% python3 -q
>>> import numpy as np
>>> np.set_printoptions(precision=1, suppress=True, linewidth=200)
>>> A = np.array([[5.5, 0.7, 1.8, -2.2, -1.6],
...     [0.7, -1.3, 0.1, 0.9, 2.7],
...     [1.8, 0.1, 1.8, 1.4, 1.2],
...     [-2.2, 0.9, 1.4, -0.6, -0.6],
...     [-1.6, 2.7, 1.2, -0.6, 3.6]])
>>> # symmetric
>>> A2 = A / np.linalg.norm(A, axis=1, keepdims=True)
>>> G = A2 @ A2.T
>>> G
array([[ 1. , -0.2,  0.4, -0.4, -0.3],
       [-0.2,  1. ,  0.6, -0.5,  0.3],
       [ 0.4,  0.6,  1. , -0.3,  0.2],
       [-0.4, -0.5, -0.3,  1. ,  0.4],
       [-0.3,  0.3,  0.2,  0.4,  1. ]])
>>> np.round(np.degrees(np.arccos(np.clip(G[4, 1], -1, 1))), 1)
np.float64(72.9)
>>> O, V = np.linalg.qr(A[:, :1])[0], np.linalg.qr(A[:, 1:])[0]
>>> sv = np.linalg.svd(O.T @ V, compute_uv=False)
>>> (sv > 0.9).sum()
np.int64(0)
>>> sv
array([0.8])
>>> data = np.array([[2, 2, 2, 2], [2, 4, 4, 4], [2, 4, 6, 6], [2, 4, 6, 8]])
>>> data
array([[2, 2, 2, 2],
       [2, 4, 4, 4],
       [2, 4, 6, 6],
       [2, 4, 6, 8]])
>>> # symmetric, so the eigenvalues are real
>>> ev, V = np.linalg.eigh(data)
>>> vec = np.array([-8, -3, 9, -9])
>>> V * np.sqrt(ev) @ V.T
array([[1.2, 0.5, 0.4, 0.3],
       [0.5, 1.6, 0.8, 0.7],
       [0.4, 0.8, 1.9, 1.2],
       [0.3, 0.7, 1.2, 2.4]])
>>> V * np.maximum(ev, 0) @ V.T
array([[2., 2., 2., 2.],
       [2., 4., 4., 4.],
       [2., 4., 6., 6.],
       [2., 4., 6., 8.]])
>>> np.linalg.eigvalsh(data[1:, 1:])
array([ 0.6,  1.6, 15.8])
>>> np.round(vec @ data @ vec / (vec @ vec), 1), np.round(ev[0], 1), np.round(ev[-1], 1)
(np.float64(1.8), np.float64(0.6), np.float64(16.6))
>>> vec = np.ones(4)
>>> for _ in range(7):
...     vec = data @ vec
...     vec /= np.linalg.norm(vec)
...     print(round(vec @ data @ vec, 1))
... 
16.6
16.6
16.6
16.6
16.6
16.6
16.6
>>> vec
array([0.2, 0.4, 0.6, 0.7])
>>> K = np.array([[-15, -3, -1, -1], [5, 1, 0, 3], [-5, -1, 0, -1], [-5, -1, 1, 2]])
>>> # column 0 dominates
>>> np.abs(np.diag(np.linalg.qr(K)[1])) > 1e-9
array([ True, False,  True,  True])
>>> np.round(np.trace(np.linalg.pinv(K) @ K), 1)
np.float64(3.0)
>>> A2 = np.array([[0, 0, 1], [2, 2, 3], [0, 2, 1]])
>>> A2[-1] = A2[0]
>>> E = A2 + 0.3 * np.eye(3)
>>> E
array([[0.3, 0. , 1. ],
       [2. , 2.3, 3. ],
       [0. , 0. , 1.3]])
>>> # row 1 is much longer than the rest
>>> round(np.linalg.det(2 * E), 1), round(np.linalg.det(E), 1)
(np.float64(7.2), np.float64(0.9))
>>> round(float(np.einsum("ij,ji->", E, E)), 1)
7.1
